% python3 -q
>>> import numpy as np
>>> from numpy import linalg as LA
>>> np.set_printoptions(suppress=True, linewidth=120)
>>> K = np.array([[2, -5, 0, 0], [-2, 2, 0, 0], [0, 0, 2, -5], [0, 0, -2, 2]])
>>> round(LA.norm(K[2], 1), 3), round(float(LA.norm(K[2], np.inf)), 3)
(np.float64(7.0), 5.0)
>>> K[2] @ K[3]
np.int64(-14)
>>> np.round(LA.norm(K, axis=1), 3)
array([5.385, 2.828, 5.385, 2.828])
>>> print(round(LA.norm(K, "nuc"), 3))
14.0
>>> print(np.round(LA.norm(K[2] - K[3]), 3))
8.062
>>> print(np.round(LA.norm(K, axis=0), 3))
[2.828 5.385 2.828 5.385]
>>> vec = np.array([-2, 1, 2, 2])
>>> h = np.maximum(K @ vec, 0)
>>> np.maximum(K @ vec, 0) - np.maximum(-K @ vec, 0)
array([-9,  6, -6,  0])
>>> np.round(np.tanh(K @ vec), 3)
array([-1.,  1., -1.,  0.])
>>> np.flatnonzero(h > 1e-9)
array([1])
>>> K.T @ h
array([-12,  12,   0,   0])
>>> np.flatnonzero(LA.matrix_power((K != 0) + (K.T != 0) + np.eye(4), 4)[0])
array([0, 1])
>>> K @ K
array([[ 14, -20,   0,   0],
       [ -8,  14,   0,   0],
       [  0,   0,  14, -20],
       [  0,   0,  -8,  14]])
>>> print(np.round(LA.det(K), 3))
36.0
>>> (K != 0).astype(int)
array([[1, 1, 0, 0],
       [1, 1, 0, 0],
       [0, 0, 1, 1],
       [0, 0, 1, 1]])
>>> out = K / np.sqrt((K ** 2).mean(axis=1, keepdims=True))
>>> out[3].round(3)
array([ 0.   ,  0.   , -1.414,  1.414])
>>> LA.matrix_rank(out) == LA.matrix_rank(K)
np.True_
>>> out = K / LA.norm(K, axis=1, keepdims=True)
>>> G = out @ out.T
>>> G.round(3)
array([[ 1.   , -0.919,  0.   ,  0.   ],
       [-0.919,  1.   ,  0.   ,  0.   ],
       [ 0.   ,  0.   ,  1.   , -0.919],
       [ 0.   ,  0.   , -0.919,  1.   ]])
>>> np.degrees(np.arccos(np.clip(G[0, 3], -1, 1)))
np.float64(90.0)
>>> np.round(LA.norm(out, axis=1), 3)
array([1., 1., 1., 1.])
>>> feats = np.load("block6.npy")
>>> feats
array([[-4.777,  4.411, -1.414],
       [-3.751,  1.498, -3.588],
       [ 2.345,  0.569,  5.334],
       [ 4.378,  1.227,  9.6  ],
       [ 0.861,  1.355,  3.907],
       [-0.643,  0.708,  0.539],
       [ 0.592,  0.14 ,  1.841],
       [-1.2  ,  1.452,  0.603],
       [-0.713,  2.139,  2.331],
       [-2.091,  2.204,  0.119],
       [ 1.45 ,  0.025,  3.116],
       [ 0.291,  0.559,  1.897],
       [-0.071, -1.598, -1.583],
       [ 0.5  ,  2.96 ,  5.446],
       [ 0.522,  0.395,  2.063],
       [-0.475,  0.241,  0.196],
       [-1.975,  3.876,  2.544],
       [ 2.477,  1.295,  6.523],
       [-1.918,  2.361,  0.618],
       [ 2.095, -1.625,  1.993],
       [-2.559,  3.098,  0.532],
       [ 2.439,  0.946,  5.992],
       [-0.347, -0.387, -0.427],
       [-0.872, -0.117, -0.943],
       [-1.102, -1.031, -2.545],
       [-1.353,  0.801, -0.521]])
>>> round(float(LA.norm(feats, 2) / LA.norm(feats)), 3)
0.856
>>> print(np.round(np.abs(LA.svd(feats)[2][-1]), 3))
[0.68  0.623 0.386]
>>> round(np.log10(LA.cond(feats)))
1
>>> print(np.argsort(-LA.norm(feats, axis=0).round(6), kind="stable")[:3])
[2 0 1]
>>> LA.cond(feats) > 100
np.False_
>>> [round(float(x), 3) for x in LA.svd(feats, compute_uv=False)[:3]]
[19.151, 11.528, 1.058]
